% ipython --no-banner

In [1]: import numpy as np

In [2]: np.set_printoptions(precision=3, suppress=True, linewidth=160)

In [3]: def tidy(a):
   ...:     return np.round(a, 3) + 0
   ...: 

In [4]: J = np.loadtxt("mat.csv", delimiter=",")

In [5]: J
Out[5]: 
array([[0., 0., 1., 1., 0., 1., 0.],
       [0., 0., 0., 0., 0., 0., 1.],
       [1., 0., 0., 1., 1., 1., 0.],
       [1., 0., 1., 0., 1., 1., 0.],
       [0., 0., 1., 1., 0., 1., 0.],
       [1., 0., 1., 1., 1., 0., 0.],
       [0., 1., 0., 0., 0., 0., 0.]])

In [6]: # rows 0 and 4 are equal

In [7]: rk = np.linalg.matrix_rank(J)

In [8]: rk
Out[8]: np.int64(6)

In [9]: ns = np.linalg.svd(J)[2][rk:].T

In [10]: tidy(ns[:, 0] / ns[np.abs(ns[:, 0]).round(6).argmax(), 0])
Out[10]: array([ 1.,  0.,  0.,  0., -1.,  0.,  0.])

In [11]: [int(np.linalg.matrix_rank(np.delete(J, i, axis=0))) for i in range(7)]
Out[11]: [6, 5, 5, 5, 6, 5, 5]

In [12]: np.argsort(-np.linalg.norm(J, axis=0).round(6), kind="stable")[:3]
Out[12]: array([2, 3, 5])

In [13]: tidy(np.linalg.norm(J, 2) / np.linalg.norm(J))
Out[13]: np.float64(0.815)

In [14]: B = J / np.linalg.norm(J, axis=1, keepdims=True)

In [15]: cov = B @ B.T

In [16]: tidy(cov[0])
Out[16]: array([1.   , 0.   , 0.577, 0.577, 1.   , 0.577, 0.   ])

In [17]: tidy(cov)
Out[17]: 
array([[1.   , 0.   , 0.577, 0.577, 1.   , 0.577, 0.   ],
       [0.   , 1.   , 0.   , 0.   , 0.   , 0.   , 0.   ],
       [0.577, 0.   , 1.   , 0.75 , 0.577, 0.75 , 0.   ],
       [0.577, 0.   , 0.75 , 1.   , 0.577, 0.75 , 0.   ],
       [1.   , 0.   , 0.577, 0.577, 1.   , 0.577, 0.   ],
       [0.577, 0.   , 0.75 , 0.75 , 0.577, 1.   , 0.   ],
       [0.   , 0.   , 0.   , 0.   , 0.   , 0.   , 1.   ]])

In [18]: (np.abs(cov) > 0.9).astype(int)
Out[18]: 
array([[1, 0, 0, 0, 1, 0, 0],
       [0, 1, 0, 0, 0, 0, 0],
       [0, 0, 1, 0, 0, 0, 0],
       [0, 0, 0, 1, 0, 0, 0],
       [1, 0, 0, 0, 1, 0, 0],
       [0, 0, 0, 0, 0, 1, 0],
       [0, 0, 0, 0, 0, 0, 1]])

In [19]: (np.linalg.matrix_power((J != 0) + (J.T != 0) + np.eye(7), 7) > 0).astype(int)
Out[19]: 
array([[1, 0, 1, 1, 1, 1, 0],
       [0, 1, 0, 0, 0, 0, 1],
       [1, 0, 1, 1, 1, 1, 0],
       [1, 0, 1, 1, 1, 1, 0],
       [1, 0, 1, 1, 1, 1, 0],
       [1, 0, 1, 1, 1, 1, 0],
       [0, 1, 0, 0, 0, 0, 1]])

In [20]: (J != 0).astype(int)
Out[20]: 
array([[0, 0, 1, 1, 0, 1, 0],
       [0, 0, 0, 0, 0, 0, 1],
       [1, 0, 0, 1, 1, 1, 0],
       [1, 0, 1, 0, 1, 1, 0],
       [0, 0, 1, 1, 0, 1, 0],
       [1, 0, 1, 1, 1, 0, 0],
       [0, 1, 0, 0, 0, 0, 0]])

In [21]: B = np.array([[2, -1, 0], [2, 0, -1], [1, 2, 1]])

In [22]: feats = B + B.T

In [23]: feats
Out[23]: 
array([[4, 1, 1],
       [1, 0, 1],
       [1, 1, 2]])

In [24]: x = np.array([1, 0, 2])

In [25]: y = feats @ x

In [26]: coef, lr = np.zeros(3), 1 / np.linalg.norm(feats, 2) ** 2

In [27]: for i in range(25):
    ...:     coef -= lr * feats.T @ (feats @ coef - y)
    ...:     if i % 5 == 0: print(i, round(np.linalg.norm(feats @ coef - y), 3))
    ...: 
0 1.882
5 0.995
10 0.578
15 0.399
20 0.328

In [28]: tidy(coef)
Out[28]: array([0.937, 0.552, 1.773])

In [29]: Q, r_ = np.linalg.qr(feats)

In [30]: tidy(r_)
Out[30]: 
array([[-4.243, -1.179, -1.65 ],
       [ 0.   ,  0.782,  1.35 ],
       [ 0.   ,  0.   ,  1.206]])

In [31]: tidy(abs(r_[0, 0])), tidy(np.linalg.norm(feats[:, 0]))
Out[31]: (np.float64(4.243), np.float64(4.243))

In [32]: tidy(Q @ r_)
Out[32]: 
array([[4., 1., 1.],
       [1., 0., 1.],
       [1., 1., 2.]])

In [33]: np.einsum("ij,ji->", feats, feats)
Out[33]: np.int64(26)

In [34]: tidy(np.linalg.det(feats[::-1]))
Out[34]: np.float64(4.0)

In [35]: tidy(np.linalg.eigvals(feats))
Out[35]: array([ 4.778,  1.711, -0.489])

In [36]: tidy(np.linalg.eigvals(feats).sum().real)
Out[36]: np.float64(6.0)

In [37]: np.kron(np.eye(2, dtype=int), feats)
Out[37]: 
array([[4, 1, 1, 0, 0, 0],
       [1, 0, 1, 0, 0, 0],
       [1, 1, 2, 0, 0, 0],
       [0, 0, 0, 4, 1, 1],
       [0, 0, 0, 1, 0, 1],
       [0, 0, 0, 1, 1, 2]])

In [38]: K = np.load("test5.npy")

In [39]: K
Out[39]: 
array([[1, 0, 0, 0, 1, 0, 2],
       [0, 1, 0, 0, 0, 0, 0],
       [0, 0, 2, 2, 0, 3, 0],
       [0, 0, 1, 2, 0, 0, 0],
       [0, 0, 0, 0, 3, 0, 1],
       [0, 0, 0, 1, 0, 0, 0],
       [0, 0, 0, 0, 1, 0, 0]])

In [40]: # 3 blocks once reordered

In [41]: rng = np.random.default_rng(6799)

In [42]: lab = rng.permutation(7)

In [43]: B = K[:, lab] * rng.choice([-1, 1], 7)

In [44]: B
Out[44]: 
array([[ 0,  0,  0,  1,  0,  2, -1],
       [ 0,  0, -1,  0,  0,  0,  0],
       [ 3, -2,  0,  0, -2,  0,  0],
       [ 0, -1,  0,  0, -2,  0,  0],
       [ 0,  0,  0,  3,  0,  1,  0],
       [ 0,  0,  0,  0, -1,  0,  0],
       [ 0,  0,  0,  1,  0,  0,  0]])

In [45]: U, _, Vt = np.linalg.svd(K.T @ B)

In [46]: lab
Out[46]: array([5, 2, 1, 4, 3, 6, 0])

In [47]: tidy(np.linalg.lstsq(K, B)[0])
Out[47]: 
array([[ 0.,  0.,  0.,  0.,  0.,  0., -1.],
       [ 0.,  0., -1.,  0.,  0.,  0.,  0.],
       [ 0., -1.,  0.,  0.,  0.,  0.,  0.],
       [ 0.,  0.,  0.,  0., -1.,  0.,  0.],
       [ 0.,  0.,  0.,  1.,  0.,  0.,  0.],
       [ 1.,  0.,  0.,  0.,  0.,  0.,  0.],
       [ 0.,  0.,  0.,  0.,  0.,  1.,  0.]])

In [48]: t = np.radians(30)

In [49]: r_ = np.eye(7)

In [50]: r_[6, 6] = r_[4, 4] = np.cos(t)

In [51]: r_[6, 4], r_[4, 6] = -np.sin(t), np.sin(t)

In [52]: tidy(r_)
Out[52]: 
array([[ 1.   ,  0.   ,  0.   ,  0.   ,  0.   ,  0.   ,  0.   ],
       [ 0.   ,  1.   ,  0.   ,  0.   ,  0.   ,  0.   ,  0.   ],
       [ 0.   ,  0.   ,  1.   ,  0.   ,  0.   ,  0.   ,  0.   ],
       [ 0.   ,  0.   ,  0.   ,  1.   ,  0.   ,  0.   ,  0.   ],
       [ 0.   ,  0.   ,  0.   ,  0.   ,  0.866,  0.   ,  0.5  ],
       [ 0.   ,  0.   ,  0.   ,  0.   ,  0.   ,  1.   ,  0.   ],
       [ 0.   ,  0.   ,  0.   ,  0.   , -0.5  ,  0.   ,  0.866]])

In [53]: B = K @ r_.T

In [54]: tidy(np.abs(B - K).max(axis=0))
Out[54]: array([0.   , 0.   , 0.   , 0.   , 0.866, 0.   , 1.634])

In [55]: tidy(np.linalg.svd(K, compute_uv=False)), tidy(np.linalg.svd(B, compute_uv=False))
Out[55]: 
(array([4.455, 3.755, 1.732, 1.697, 1.   , 0.389, 0.157]),
 array([4.455, 3.755, 1.732, 1.697, 1.   , 0.389, 0.157]))

In [56]: np.allclose(K @ K.T, B @ B.T)
Out[56]: True

In [57]: tidy(B)
Out[57]: 
array([[ 1.   ,  0.   ,  0.   ,  0.   ,  1.866,  0.   ,  1.232],
       [ 0.   ,  1.   ,  0.   ,  0.   ,  0.   ,  0.   ,  0.   ],
       [ 0.   ,  0.   ,  2.   ,  2.   ,  0.   ,  3.   ,  0.   ],
       [ 0.   ,  0.   ,  1.   ,  2.   ,  0.   ,  0.   ,  0.   ],
       [ 0.   ,  0.   ,  0.   ,  0.   ,  3.098,  0.   , -0.634],
       [ 0.   ,  0.   ,  0.   ,  1.   ,  0.   ,  0.   ,  0.   ],
       [ 0.   ,  0.   ,  0.   ,  0.   ,  0.866,  0.   , -0.5  ]])

In [58]: B = np.linalg.inv(K)

In [59]: tidy(np.linalg.cond(K))
Out[59]: np.float64(28.381)

In [60]: (np.abs(B) > 1e-9).astype(int)
Out[60]: 
array([[1, 0, 0, 0, 1, 0, 1],
       [0, 1, 0, 0, 0, 0, 0],
       [0, 0, 0, 1, 0, 1, 0],
       [0, 0, 0, 0, 0, 1, 0],
       [0, 0, 0, 0, 0, 0, 1],
       [0, 0, 1, 1, 0, 1, 0],
       [0, 0, 0, 0, 1, 0, 1]])

In [61]: F = np.load("sample12.npy")

In [62]: F
Out[62]: 
array([[  0.44 ,   6.192,   6.588,  -2.578,  -2.613,   3.806, -10.435],
       [  2.803,  -1.36 ,  -2.41 ,  -4.654,   3.013,  -3.392,   0.109],
       [  5.078,   5.291,  14.915,  -9.97 ,   0.851,   5.531, -14.718],
       [ -2.654,   2.049,   3.801,  -7.907,  -8.8  ,   1.916,  -6.101],
       [ -3.742,   2.679,   3.53 ,   1.389,  -6.121,   5.126,  -7.602],
       [ -2.159,  -8.098,  -7.939,  -6.687,  -7.336,  -5.044,   6.569],
       [ -2.409,  -2.111,  -4.79 ,  -2.11 ,   2.807,   0.629,   2.824],
       [ -1.846,   0.06 ,  -8.303,   1.822,  -2.148,  -1.573,   9.252],
       [  0.312,   2.292,   6.633,   5.935,   2.707,   4.68 ,  -1.942],
       [  3.234,   0.544,  -3.29 ,   0.711,   1.351,  -2.831,   6.742],
       [  1.524,  -2.389,   1.919,   0.293,   2.307,   1.977,  -3.79 ],
       [ -3.559,   2.792,  -1.728,  -0.341,  -6.808,  -0.128,  -1.516],
       [  1.574,  11.896,   4.982,   6.925,   1.324,   4.405,  -4.76 ],
       [ -4.03 ,  -4.08 ,   2.849,  -4.136,  -8.858,   2.882,  -1.607],
       [ -0.026,   5.283,   1.67 ,   3.772,  -1.584,   0.705,  -0.965],
       [ -7.269,  -4.174,  -0.301,  -9.888, -17.817,  -2.926,  -2.736],
       [ -2.993,   4.225,   0.43 ,  -3.21 ,   1.676,   4.329,  -1.952],
       [  4.644,  -2.117,   2.746,  -8.238,   0.652,  -5.027,  -0.343],
       [ -6.664,  -7.996,  -3.757,   0.125, -13.273,   1.924,   2.759],
       [  5.348,   7.101,   2.696,  -0.273,   8.36 ,  -2.364,   1.659],
       [ -1.66 ,  -0.215,   8.705,  -3.563,  -3.667,   2.663,  -4.78 ],
       [ -4.697,  -4.176,  -5.838,  -7.499, -10.29 ,  -2.494,   2.281],
       [  4.88 ,  10.318,   7.043,   2.416,   5.131,   1.44 ,  -9.712]])

In [63]: lab = F[:, 0] > np.median(F[:, 0])

In [64]: r0 = F[lab].mean(axis=0) - F[~lab].mean(axis=0)

In [65]: lab.astype(int)
Out[65]: array([1, 1, 1, 0, 0, 0, 0, 0, 1, 1, 1, 0, 1, 0, 1, 0, 0, 1, 0, 1, 0, 0, 1])

In [66]: np.argsort(-np.abs(r0).round(6), kind="stable")
Out[66]: array([4, 0, 1, 2, 6, 3, 5])

In [67]: ((F - F.mean(axis=0)) @ r0 > 0).astype(int)
Out[67]: array([1, 1, 1, 0, 0, 0, 0, 0, 1, 1, 1, 0, 1, 0, 1, 0, 1, 1, 0, 1, 1, 0, 1])

In [68]: tidy((((F - F.mean(axis=0)) @ r0 > 0) == lab).mean())
Out[68]: np.float64(0.913)

In [69]: Xc = (F - F.mean(axis=0)) / F.std(axis=0)

In [70]: np.argwhere(np.abs(Xc) > 2)
Out[70]: 
array([[ 2,  2],
       [ 2,  6],
       [12,  1],
       [15,  4]])

In [71]: tidy(Xc.std(axis=0))
Out[71]: array([1., 1., 1., 1., 1., 1., 1.])

In [72]: coef = np.linalg.lstsq(np.delete(Xc, 6, axis=1), Xc[:, 6])[0]

In [73]: tidy(1 - np.var(Xc[:, 6] - np.delete(Xc, 6, axis=1) @ coef))
Out[73]: np.float64(0.877)

In [74]: tidy(coef)
Out[74]: array([-0.162, -0.302, -0.48 ,  0.296,  0.278, -0.359])

In [75]: w1 = np.array([[1, 2], [0, 0], [1, 1], [0, 2], [0, 0], [1, 1], [0, 1]])

In [76]: coef = np.array([2, 2])

In [77]: act = np.maximum(F @ w1 + coef, 0)

In [78]: np.linalg.matrix_rank(act)
Out[78]: np.int64(2)

In [79]: tidy((act > 0).mean(axis=0))
Out[79]: array([0.609, 0.348])

In [80]: (act > 0).astype(int)
Out[80]: 
array([[1, 0],
       [0, 0],
       [1, 0],
       [1, 0],
       [1, 0],
       [0, 0],
       [0, 0],
       [0, 1],
       [1, 1],
       [0, 1],
       [1, 1],
       [0, 0],
       [1, 1],
       [1, 0],
       [1, 1],
       [0, 0],
       [1, 0],
       [1, 0],
       [0, 0],
       [1, 1],
       [1, 0],
       [0, 0],
       [1, 1]])

In [81]: Z = np.array([[-2, -1], [1, 2]])

In [82]: w1 @ Z
Out[82]: 
array([[ 0,  3],
       [ 0,  0],
       [-1,  1],
       [ 2,  4],
       [ 0,  0],
       [-1,  1],
       [ 1,  2]])

In [83]: X = np.loadtxt("arr.csv", delimiter=",")

In [84]: X
Out[84]: 
array([[ 1.,  0.,  0.,  2.,  0.],
       [ 3.,  2.,  2.,  3.,  2.],
       [ 3.,  2.,  3.,  5.,  3.],
       [ 5.,  2.,  5.,  5.,  4.],
       [ 7.,  4.,  6.,  5.,  5.],
       [ 9.,  5.,  8.,  6.,  7.],
       [10.,  7., 10.,  8.,  8.],
       [10.,  9., 11.,  9., 10.],
       [12., 10., 13., 10., 11.],
       [13., 12., 15., 10., 13.],
       [15., 14., 15., 10., 13.],
       [15., 14., 17., 10., 13.],
       [16., 16., 17., 11., 13.],
       [16., 18., 19., 11., 15.],
       [16., 19., 20., 12., 15.],
       [17., 21., 21., 13., 16.],
       [19., 21., 23., 15., 18.],
       [20., 22., 24., 17., 18.],
       [22., 24., 25., 17., 18.],
       [23., 26., 26., 19., 20.],
       [23., 26., 28., 20., 21.],
       [23., 28., 28., 21., 22.],
       [25., 28., 29., 22., 24.],
       [25., 29., 30., 22., 25.],
       [26., 31., 31., 24., 25.],
       [27., 31., 33., 26., 26.],
       [28., 33., 35., 27., 26.],
       [28., 35., 35., 29., 27.],
       [28., 35., 37., 31., 28.],
       [29., 36., 39., 31., 29.],
       [31., 36., 40., 32., 31.],
       [33., 38., 42., 33., 31.],
       [34., 38., 43., 33., 32.],
       [36., 40., 45., 34., 34.],
       [36., 40., 46., 35., 34.],
       [38., 41., 46., 37., 34.],
       [39., 41., 46., 39., 34.],
       [39., 42., 47., 39., 36.],
       [41., 44., 49., 39., 38.]])

In [85]: Xc = X - X.mean(axis=0)

In [86]: V = np.linalg.svd(Xc)[2][:1]

In [87]: B = Xc - Xc @ V.T @ V

In [88]: tidy(B.std(axis=0))
Out[88]: array([0.951, 1.23 , 0.563, 1.571, 0.664])

In [89]: tidy((Xc @ V.T).std(axis=0))
Out[89]: array([27.233])

In [90]: tidy(np.cov(Xc @ V.T, rowvar=False))
Out[90]: np.float64(761.177)

In [91]: np.linalg.norm(B, axis=1).round(6).argmax()
Out[91]: np.int64(36)

In [92]: tidy(np.linalg.norm(B) / np.linalg.norm(Xc))
Out[92]: np.float64(0.087)
